$ python3 -q
>>> import numpy as np
>>> from numpy import linalg as LA
>>> np.set_printoptions(suppress=True, linewidth=200)
>>> mat = -3 * np.eye(3) + np.ones((3, 3))
>>> mat
array([[-2.,  1.,  1.],
       [ 1., -2.,  1.],
       [ 1.,  1., -2.]])
>>> w, evecs = LA.eigh(mat)
>>> np.round(LA.eigvalsh(mat + -3 * np.eye(3)), 4)
array([-6., -6., -3.])
>>> np.round(evecs.T @ mat @ evecs, 4) + 0
array([[-3.,  0.,  0.],
       [ 0., -3.,  0.],
       [ 0.,  0.,  0.]])
>>> np.round(evecs.T @ evecs, 4) + 0
array([[1., 0., 0.],
       [0., 1., 0.],
       [0., 0., 1.]])
>>> (w > 1e-8).sum(), (w < -1e-8).sum()
(np.int64(0), np.int64(2))
>>> np.round(evecs @ np.diag(w) @ evecs.T, 4)
array([[-2.,  1.,  1.],
       [ 1., -2.,  1.],
       [ 1.,  1., -2.]])
>>> np.round(LA.eigvalsh(mat @ mat), 4) + 0
array([0., 9., 9.])
>>> w.round(4) + 0
array([-3., -3.,  0.])
>>> np.abs(evecs[:, -1]).round(6).argmax()
np.int64(0)
>>> mat @ np.ones(3)
array([0., 0., 0.])
>>> (mat @ mat)[0]
array([ 6., -3., -3.])
>>> rank = LA.matrix_rank(mat)
>>> rank
np.int64(2)
>>> null = LA.svd(mat)[2][rank:].T
>>> np.round(null[:, 0] / null[np.abs(null[:, 0]).round(6).argmax(), 0], 4)
array([1., 1., 1.])
>>> np.round(mat @ null, 4) + 0
array([[0.],
       [0.],
       [0.]])
>>> [int(LA.matrix_rank(np.delete(mat, i, axis=0))) for i in range(3)]
[2, 2, 2]
>>> null.shape
(3, 1)
>>> LA.matrix_rank(mat.T @ mat), LA.matrix_rank(mat @ mat.T)
(np.int64(2), np.int64(2))
>>> U, sv, Vh = LA.svd(mat)
>>> evecs = Vh[:(sv > 1e-8).sum()]
>>> rng = np.random.default_rng(1743)
>>> x0 = mat[1] + -1 * mat[0] + rng.integers(2) * np.eye(3)[1]
>>> x0
array([ 3., -2.,  0.])
>>> round(LA.norm(x0 - evecs.T @ evecs @ x0), 4)
np.float64(0.5774)
>>> LA.matrix_rank(np.vstack([mat, x0]))
np.int64(3)
>>> M = np.array([[0, 0, 4, 2, 2, 1],
...     [0, 0, 2, 1, 5, 0],
...     [0, 0, 0, 3, 1, 1],
...     [0, 0, 0, 0, 5, 3],
...     [0, 0, 0, 0, 0, 1],
...     [0, 0, 0, 0, 0, 0]])
>>> M
array([[0, 0, 4, 2, 2, 1],
       [0, 0, 2, 1, 5, 0],
       [0, 0, 0, 3, 1, 1],
       [0, 0, 0, 0, 5, 3],
       [0, 0, 0, 0, 0, 1],
       [0, 0, 0, 0, 0, 0]])
>>> G = M.T @ M
>>> np.trace(G), (M ** 2).sum()
(np.int64(101), np.int64(101))
>>> G
array([[ 0,  0,  0,  0,  0,  0],
       [ 0,  0,  0,  0,  0,  0],
       [ 0,  0, 20, 10, 18,  4],
       [ 0,  0, 10, 14, 12,  5],
       [ 0,  0, 18, 12, 55, 18],
       [ 0,  0,  4,  5, 18, 12]])
>>> LA.matrix_rank(G)
np.int64(4)
>>> np.diag(G)
array([ 0,  0, 20, 14, 55, 12])
>>> np.round(LA.eigvalsh(G)[::-1], 4)
array([72.6678, 16.499 ,  7.9361,  3.897 ,  0.    ,  0.    ])
>>> np.allclose(G, G.T)
True
>>> np.round(LA.svd(M, compute_uv=False) ** 2, 4) + 0
array([72.6678, 16.499 ,  7.9361,  3.897 ,  0.    ,  0.    ])
>>> np.unique(M.round(6), axis=0).shape
(6, 6)
>>> LA.cond(M) > 100
np.True_
>>> rank = LA.matrix_rank(M)
>>> rank
np.int64(4)
>>> null = LA.svd(M)[2][rank:].T
>>> [int(LA.matrix_rank(np.delete(M, i, axis=0))) for i in range(6)]
[4, 4, 3, 4, 4, 4]
>>> np.allclose(M @ null, 0)
True
>>> [int(LA.matrix_rank(M[:i])) for i in range(1, len(M) + 1)]
[1, 2, 3, 4, 4, 4]
>>> LA.matrix_rank(M.T @ M), LA.matrix_rank(M @ M.T)
(np.int64(4), np.int64(4))
>>> W0 = np.loadtxt("arr.csv", delimiter=",")
>>> W0
array([[-3., -2., -1.,  0.,  1.,  2.],
       [ 3.,  4.,  5.,  6.,  7.,  8.]])
>>> x0 = np.array([1, 3, 0, 3, 0, 3])
>>> (W0 * x0).sum(axis=1)
array([-3., 57.])
>>> W0 @ np.ones(6)
array([-3., 33.])
>>> W0 * x0
array([[-3., -6., -0.,  0.,  0.,  6.],
       [ 3., 12.,  0., 18.,  0., 24.]])
>>> W0 @ x0
array([-3., 57.])
>>> round(LA.norm(W0[1], 1), 4), round(float(LA.norm(W0[1], np.inf)), 4)
(np.float64(33.0), 8.0)
>>> round(float(LA.norm(W0[1] - W0[0])), 4)
14.6969
>>> round(float(LA.norm(W0, 1)), 4), np.round(LA.norm(W0, np.inf), 4)
(10.0, np.float64(33.0))
>>> np.round(LA.norm(W0) ** 2 / LA.norm(W0, 2) ** 2, 4)
np.float64(1.0954)
>>> round(float(LA.norm(W0, "nuc")), 4)
18.4652
>>> t = np.radians(90)
>>> Rm = np.eye(6)
>>> Rm[0, 0] = Rm[1, 1] = np.cos(t)
>>> Rm[0, 1], Rm[1, 0] = -np.sin(t), np.sin(t)
>>> Rm.round(4) + 0
array([[ 0., -1.,  0.,  0.,  0.,  0.],
       [ 1.,  0.,  0.,  0.,  0.,  0.],
       [ 0.,  0.,  1.,  0.,  0.,  0.],
       [ 0.,  0.,  0.,  1.,  0.,  0.],
       [ 0.,  0.,  0.,  0.,  1.,  0.],
       [ 0.,  0.,  0.,  0.,  0.,  1.]])
>>> A2 = W0 @ Rm.T
>>> round(LA.det(Rm), 4), np.trace(Rm)
(np.float64(1.0), np.float64(4.0))
>>> np.round(LA.svd(W0, compute_uv=False), 4), np.round(LA.svd(A2, compute_uv=False), 4)
(array([14.1069,  4.3583]), array([14.1069,  4.3583]))
>>> np.abs(A2 - W0).max(axis=0)
array([7., 1., 0., 0., 0., 0.])
>>> G = W0.T @ W0
>>> np.trace(G), (W0 ** 2).sum()
(np.float64(218.0), np.float64(218.0))
>>> np.round(LA.svd(W0, compute_uv=False) ** 2, 4)
array([199.0056,  18.9944])
>>> LA.matrix_rank(G)
np.int64(2)
>>> J = np.load("layer9.npy")
>>> J
array([[ 0.1237, -0.849 , -0.5683],
       [-0.2459, -0.8116, -0.9647],
       [-0.8191,  0.6835,  0.0348],
       [ 1.0264, -2.3136,  0.7937],
       [-0.2866,  0.3828, -0.4432],
       [-0.8781, -1.0802, -1.7202],
       [ 1.5669,  1.2152, -0.1019],
       [ 0.9957,  0.917 ,  0.5076],
       [ 0.0988, -0.7889,  0.3404],
       [ 1.3127, -2.6556,  0.8105],
       [-0.2325,  1.1916, -0.2148],
       [-0.7877, -0.1108,  0.3783],
       [ 0.8448, -1.5796, -1.7796],
       [ 1.3383,  1.0895, -0.667 ],
       [-1.139 ,  0.4581, -0.9153],
       [-1.2124, -0.1313,  0.1222],
       [ 0.2426, -1.8953, -1.1795],
       [-0.8003,  1.3041, -0.2523],
       [-0.2641,  0.4914, -0.3613],
       [ 1.1127, -0.7654, -1.8455],
       [-0.5182,  0.1281,  0.7712],
       [-0.4956, -0.3497,  1.    ],
       [ 0.181 ,  0.3425,  1.1183],
       [ 0.5048,  0.9192, -0.7098],
       [-0.2129, -0.196 , -0.5899],
       [ 0.2614, -0.4504, -0.2556],
       [ 0.7485,  0.678 ,  1.0937],
       [ 2.3204,  1.7358, -0.5303],
       [-0.8626, -1.4859, -0.4486],
       [-0.0269, -0.9124, -0.7787],
       [ 0.8664, -0.6287,  0.4792],
       [ 0.7594,  1.0178,  0.5937],
       [-1.6274, -0.7528,  0.8366],
       [ 0.6999, -0.8128,  0.8528]])
>>> Ac = J - J.mean(axis=1)
Traceback (most recent call last):
  File "<python-input-77>", line 1, in <module>
    Ac = J - J.mean(axis=1)
         ~~^~~~~~~~~~~~~~~~
ValueError: operands could not be broadcast together with shapes (34,3) (34,) 
>>> Ac = J - J.mean(axis=0)
>>> U, sv, Vh = LA.svd(Ac, full_matrices=False)
>>> np.round(Vh[0] * np.sign(Vh[0, np.abs(Vh[0]).argmax()]), 4)
array([0.1811, 0.9721, 0.1491])
>>> (np.sign(U[:, 0]) == np.sign(U[0, 0])).astype(int)
array([1, 1, 0, 1, 0, 1, 0, 0, 1, 1, 0, 1, 1, 0, 0, 1, 1, 0, 0, 1, 0, 1, 0, 0, 1, 1, 0, 0, 1, 1, 1, 0, 1, 1])
>>> np.abs(U[:, 0]).argmax()
np.int64(27)
>>> np.round(Ac.mean(axis=0), 4) + 0
array([0., 0., 0.])
>>> LA.matrix_rank(Ac)
np.int64(3)
>>> np.abs(Vh[0]).argmax()
np.int64(1)
>>> arr = np.array([[2, 0, 0], [0, 0, 1], [0, 1, 2]])
>>> proj = np.triu(np.array([[8, -7, -7], [-3, -4, 0], [-5, 3, -8]]), 1) + np.eye(3)
>>> A2 = proj @ arr @ LA.inv(proj)
>>> np.round(np.poly(A2), 4)
array([ 1., -4.,  3.,  2.])
>>> F = np.load("out9.npy")
>>> F
array([[3, 7, 5, 7, 5],
       [0, 1, 2, 3, 0],
       [0, 0, 0, 0, 0],
       [0, 0, 1, 2, 2],
       [1, 3, 3, 2, 5],
       [1, 3, 3, 1, 3],
       [1, 3, 4, 2, 3],
       [2, 3, 0, 3, 2],
       [0, 0, 1, 1, 0],
       [0, 0, 0, 0, 0],
       [1, 3, 3, 1, 3],
       [1, 4, 5, 4, 3]])
>>> Ac = (F - F.mean(axis=0)) / F.std(axis=0)
>>> np.round(Ac.std(axis=0), 4)
array([1., 1., 1., 1., 1.])
>>> np.argwhere(np.abs(Ac) > 2)
array([[0, 0],
       [0, 1],
       [0, 3]])
>>> b = LA.lstsq(np.delete(Ac, 0, axis=1), Ac[:, 0])[0]
>>> round(1 - np.var(Ac[:, 0] - np.delete(Ac, 0, axis=1) @ b), 4)
np.float64(0.9831)
>>> np.abs(b).argmax()
np.int64(0)
>>> def softmax(z):
...     e = np.exp(z - z.max(axis=-1, keepdims=True))
...     return e / e.sum(axis=-1, keepdims=True)
... 
>>> np.round(softmax(10 * F[0]), 4) + 0
array([0. , 0.5, 0. , 0.5, 0. ])
>>> np.round(softmax(F).sum(axis=1), 4)
array([1., 1., 1., 1., 1., 1., 1., 1., 1., 1., 1., 1.])
>>> att = F @ F.T / np.sqrt(5)
>>> softmax(att).round(6).argmax(axis=1)
array([0, 0, 0, 0, 0, 0, 0, 0, 0, 0, 0, 0])
>>> G = np.cov(F, rowvar=False)
>>> G.shape
(5, 5)
>>> np.round(np.corrcoef(F.T), 4)
array([[1.    , 0.9301, 0.5461, 0.764 , 0.7512],
       [0.9301, 1.    , 0.804 , 0.7977, 0.839 ],
       [0.5461, 0.804 , 1.    , 0.6387, 0.7508],
       [0.764 , 0.7977, 0.6387, 1.    , 0.5722],
       [0.7512, 0.839 , 0.7508, 0.5722, 1.    ]])
>>> np.median(F, axis=0)
array([1. , 3. , 2.5, 2. , 2.5])
>>> np.argsort(-F.std(axis=0).round(6), kind="stable")
array([1, 3, 2, 4, 0])
>>> A2 = np.c_[F[:, :4] @ np.array([[4, 0, -1, -4], [5, -1, 1, 4], [-1, 3, 4, -1], [4, -3, -5, -3]]), np.array([4, 2, 6, 4, 9, 5, 6, 1, 1, 3, 1, 7])]
>>> A2
array([[ 70, -13, -11, -10,   4],
       [ 15,  -4,  -6,  -7,   2],
       [  0,   0,   0,   0,   6],
       [  7,  -3,  -6,  -7,   4],
       [ 24,   0,   4,  -1,   9],
       [ 20,   3,   9,   2,   5],
       [ 23,   3,   8,  -2,   6],
       [ 35, -12, -14,  -5,   1],
       [  3,   0,  -1,  -4,   1],
       [  0,   0,   0,   0,   3],
       [ 20,   3,   9,   2,   1],
       [ 35,  -1,   3,  -5,   7]])
>>> np.round(LA.lstsq(F, A2[:, 0])[0], 4) + 0
array([ 4.,  5., -1.,  4.,  0.])
>>> np.round(LA.norm(A2 - F @ LA.lstsq(F, A2)[0], axis=0), 4) + 0
array([0.    , 0.    , 0.    , 0.    , 7.9618])
>>> x0 = np.array([0, -1, 0, 1, 2])
>>> target = F @ x0
>>> np.round(LA.lstsq(F, target)[0], 4) + 0
array([ 0., -1.,  0.,  1.,  2.])
>>> np.round(LA.pinv(F) @ F, 4) + 0
array([[1., 0., 0., 0., 0.],
       [0., 1., 0., 0., 0.],
       [0., 0., 1., 0., 0.],
       [0., 0., 0., 1., 0.],
       [0., 0., 0., 0., 1.]])
>>> target = target + 0.02 * rng.normal(size=12)
>>> target.round(4)
array([10.0133,  2.0246, -0.0017,  5.9927,  8.9819,  3.9786,  5.0378,  3.993 ,  1.0235,  0.0021,  3.9817,  5.9999])
>>> b, *_ = LA.lstsq(F, target)
>>> round(float(LA.norm(target - F @ b)), 4)
0.0338
>>> b.round()
array([ 0., -1.,  0.,  1.,  2.])
